$ python3 -q
>>> import numpy as np
>>> from numpy import linalg as LA
>>> np.set_printoptions(precision=3, suppress=True, linewidth=200)
>>> arr = 2 * np.eye(14) + np.ones((14, 14))
>>> print(arr)
[[3. 1. 1. 1. 1. 1. 1. 1. 1. 1. 1. 1. 1. 1.]
 [1. 3. 1. 1. 1. 1. 1. 1. 1. 1. 1. 1. 1. 1.]
 [1. 1. 3. 1. 1. 1. 1. 1. 1. 1. 1. 1. 1. 1.]
 [1. 1. 1. 3. 1. 1. 1. 1. 1. 1. 1. 1. 1. 1.]
 [1. 1. 1. 1. 3. 1. 1. 1. 1. 1. 1. 1. 1. 1.]
 [1. 1. 1. 1. 1. 3. 1. 1. 1. 1. 1. 1. 1. 1.]
 [1. 1. 1. 1. 1. 1. 3. 1. 1. 1. 1. 1. 1. 1.]
 [1. 1. 1. 1. 1. 1. 1. 3. 1. 1. 1. 1. 1. 1.]
 [1. 1. 1. 1. 1. 1. 1. 1. 3. 1. 1. 1. 1. 1.]
 [1. 1. 1. 1. 1. 1. 1. 1. 1. 3. 1. 1. 1. 1.]
 [1. 1. 1. 1. 1. 1. 1. 1. 1. 1. 3. 1. 1. 1.]
 [1. 1. 1. 1. 1. 1. 1. 1. 1. 1. 1. 3. 1. 1.]
 [1. 1. 1. 1. 1. 1. 1. 1. 1. 1. 1. 1. 3. 1.]
 [1. 1. 1. 1. 1. 1. 1. 1. 1. 1. 1. 1. 1. 3.]]
>>> W1 = np.array([[2, 4, 3, 0, 1],
...     [0, 1, 5, 2, 3],
...     [0, 2, 2, 4, 0],
...     [3, 1, 0, 0, 2],
...     [1, 1, 2, 4, 5],
...     [3, 0, 4, 0, 1],
...     [0, 0, 0, 2, 4],
...     [5, 1, 4, 2, 2],
...     [3, 1, 0, 2, 0],
...     [0, 3, 2, 4, 3],
...     [2, 1, 1, 2, 0],
...     [5, 3, 4, 4, 4],
...     [2, 4, 2, 3, 4],
...     [5, 5, 3, 4, 4]])
>>> b = np.array([1, -2, 2, 2, -2])
>>> hid = np.maximum(arr @ W1 + b, 0)
>>> print((hid > 0).mean(axis=0))
[1. 1. 1. 1. 1.]
>>> print((hid > 0).astype(int))
[[1 1 1 1 1]
 [1 1 1 1 1]
 [1 1 1 1 1]
 [1 1 1 1 1]
 [1 1 1 1 1]
 [1 1 1 1 1]
 [1 1 1 1 1]
 [1 1 1 1 1]
 [1 1 1 1 1]
 [1 1 1 1 1]
 [1 1 1 1 1]
 [1 1 1 1 1]
 [1 1 1 1 1]
 [1 1 1 1 1]]
>>> print(LA.matrix_rank(hid))
5
>>> print(hid)
[[36. 33. 40. 35. 33.]
 [32. 27. 44. 39. 37.]
 [32. 29. 38. 43. 31.]
 [38. 27. 34. 35. 35.]
 [34. 27. 38. 43. 41.]
 [38. 25. 42. 35. 33.]
 [32. 25. 34. 39. 39.]
 [42. 27. 42. 39. 35.]
 [38. 27. 34. 39. 31.]
 [32. 31. 38. 43. 37.]
 [36. 27. 36. 39. 31.]
 [42. 31. 42. 43. 39.]
 [36. 33. 38. 41. 39.]
 [42. 35. 40. 43. 39.]]
>>> C = np.array([[0, -2, 2], [1, -1, 1], [2, -3, -2], [-3, -2, 2], [3, 0, -3]])
>>> print(W1 @ C)
[[ 13 -17  -1]
 [ 14 -20 -14]
 [ -6 -16   6]
 [  7  -7   1]
 [  8 -17  -8]
 [ 11 -18  -5]
 [  6  -4  -8]
 [  9 -27   1]
 [ -5 -11  11]
 [  4 -17  -2]
 [ -3 -12   7]
 [ 11 -33   1]
 [ 11 -20  -2]
 [ 11 -32   5]]
>>> print((hid @ C).round(6).argmax(axis=1))
[0 0 0 0 0 0 0 0 0 0 0 0 0 0]
>>> f = np.array([-2, -2, 3, -2, 3, 3, 1, 0, -2, -3, 0, 2, -1, 3, 0]) + 0.5
>>> mat = np.outer(f, f) / (f @ f)
>>> print(mat)
[[ 0.031  0.031 -0.071  0.031 -0.071 -0.071 -0.031 -0.01   0.031  0.051 -0.01  -0.051  0.01  -0.071 -0.01 ]
 [ 0.031  0.031 -0.071  0.031 -0.071 -0.071 -0.031 -0.01   0.031  0.051 -0.01  -0.051  0.01  -0.071 -0.01 ]
 [-0.071 -0.071  0.166 -0.071  0.166  0.166  0.071  0.024 -0.071 -0.119  0.024  0.119 -0.024  0.166  0.024]
 [ 0.031  0.031 -0.071  0.031 -0.071 -0.071 -0.031 -0.01   0.031  0.051 -0.01  -0.051  0.01  -0.071 -0.01 ]
 [-0.071 -0.071  0.166 -0.071  0.166  0.166  0.071  0.024 -0.071 -0.119  0.024  0.119 -0.024  0.166  0.024]
 [-0.071 -0.071  0.166 -0.071  0.166  0.166  0.071  0.024 -0.071 -0.119  0.024  0.119 -0.024  0.166  0.024]
 [-0.031 -0.031  0.071 -0.031  0.071  0.071  0.031  0.01  -0.031 -0.051  0.01   0.051 -0.01   0.071  0.01 ]
 [-0.01  -0.01   0.024 -0.01   0.024  0.024  0.01   0.003 -0.01  -0.017  0.003  0.017 -0.003  0.024  0.003]
 [ 0.031  0.031 -0.071  0.031 -0.071 -0.071 -0.031 -0.01   0.031  0.051 -0.01  -0.051  0.01  -0.071 -0.01 ]
 [ 0.051  0.051 -0.119  0.051 -0.119 -0.119 -0.051 -0.017  0.051  0.085 -0.017 -0.085  0.017 -0.119 -0.017]
 [-0.01  -0.01   0.024 -0.01   0.024  0.024  0.01   0.003 -0.01  -0.017  0.003  0.017 -0.003  0.024  0.003]
 [-0.051 -0.051  0.119 -0.051  0.119  0.119  0.051  0.017 -0.051 -0.085  0.017  0.085 -0.017  0.119  0.017]
 [ 0.01   0.01  -0.024  0.01  -0.024 -0.024 -0.01  -0.003  0.01   0.017 -0.003 -0.017  0.003 -0.024 -0.003]
 [-0.071 -0.071  0.166 -0.071  0.166  0.166  0.071  0.024 -0.071 -0.119  0.024  0.119 -0.024  0.166  0.024]
 [-0.01  -0.01   0.024 -0.01   0.024  0.024  0.01   0.003 -0.01  -0.017  0.003  0.017 -0.003  0.024  0.003]]
>>> print(np.unique(mat.round(6), axis=0).shape)
(7, 15)
>>> print(np.abs(np.diag(LA.qr(mat)[1])) > 1e-9)
[ True False False False False False False False False False False False False False False]
>>> print(LA.lstsq(mat[:-1].T, mat[-1])[2])
1
>>> print(np.allclose(mat[:-1].T @ LA.lstsq(mat[:-1].T, mat[-1])[0], mat[-1]))
True
>>> U, s, Vh = LA.svd(mat)
>>> print(np.argmax(s[:-1] / (s[1:] + 1e-6)) + 1)
1
>>> print(s.round(3) + 0)
[1. 0. 0. 0. 0. 0. 0. 0. 0. 0. 0. 0. 0. 0. 0.]
>>> M2 = U[:, :1] @ np.diag(s[:1]) @ Vh[:1]
>>> print(LA.matrix_rank(M2))
1
>>> print(LA.matrix_rank(mat, rtol=0.05))
1
>>> print(round(float(LA.norm(mat - M2) / LA.norm(mat)), 3))
0.0
>>> print(round(np.abs(mat - M2).max(), 3))
0.0
>>> print(np.round(LA.norm(mat - M2, 2), 3), round(s[1], 3))
0.0 0.0
>>> M2 = mat / LA.norm(mat, axis=1, keepdims=True)
>>> G = M2 @ M2.T
>>> print(G[3])
[ 1.  1. -1.  1. -1. -1. -1. -1.  1.  1. -1. -1.  1. -1. -1.]
>>> print(LA.norm(M2, axis=1))
[1. 1. 1. 1. 1. 1. 1. 1. 1. 1. 1. 1. 1. 1. 1.]
>>> rng = np.random.default_rng(9377)
>>> labels = rng.permutation(15)
>>> print(labels)
[ 5  4  8 12 10 14  6  3 11  0 13  7  1  9  2]
>>> M2 = mat[labels][:, labels]
>>> print(np.allclose(M2, mat))
False
>>> print(np.diag(M2))
[0.166 0.166 0.031 0.003 0.003 0.003 0.031 0.031 0.085 0.031 0.166 0.003 0.031 0.085 0.166]
>>> print(np.round(np.sort(np.abs(LA.eigvals(M2))), 3) + 0)
[0. 0. 0. 0. 0. 0. 0. 0. 0. 0. 0. 0. 0. 0. 1.]
>>> M2 = np.array([[1, 1, -5],
...     [-2, 5, -2],
...     [0, -1, 1],
...     [0, 4, -2],
...     [1, 0, 0],
...     [-5, 3, -4],
...     [5, -2, -1],
...     [1, -4, 5],
...     [0, -3, 5],
...     [-2, 4, 2],
...     [2, 4, -2],
...     [3, -4, 0],
...     [-5, 1, -5],
...     [-3, 5, -4],
...     [3, 4, 2]])
>>> print(LA.matrix_rank(mat @ M2))
1
>>> print(LA.matrix_rank(np.vstack([mat, M2.T])))
4
>>> print(np.einsum("ij->j", mat))
[-0.214 -0.214  0.498 -0.214  0.498  0.498  0.214  0.071 -0.214 -0.356  0.071  0.356 -0.071  0.498  0.071]
>>> print(np.einsum("ik,kj->ji", mat, M2))
[[-0.051 -0.051  0.119 -0.051  0.119  0.119  0.051  0.017 -0.051 -0.085  0.017  0.085 -0.017  0.119  0.017]
 [ 0.153  0.153 -0.356  0.153 -0.356 -0.356 -0.153 -0.051  0.153  0.254 -0.051 -0.254  0.051 -0.356 -0.051]
 [ 0.407  0.407 -0.949  0.407 -0.949 -0.949 -0.407 -0.136  0.407  0.678 -0.136 -0.678  0.136 -0.949 -0.136]]
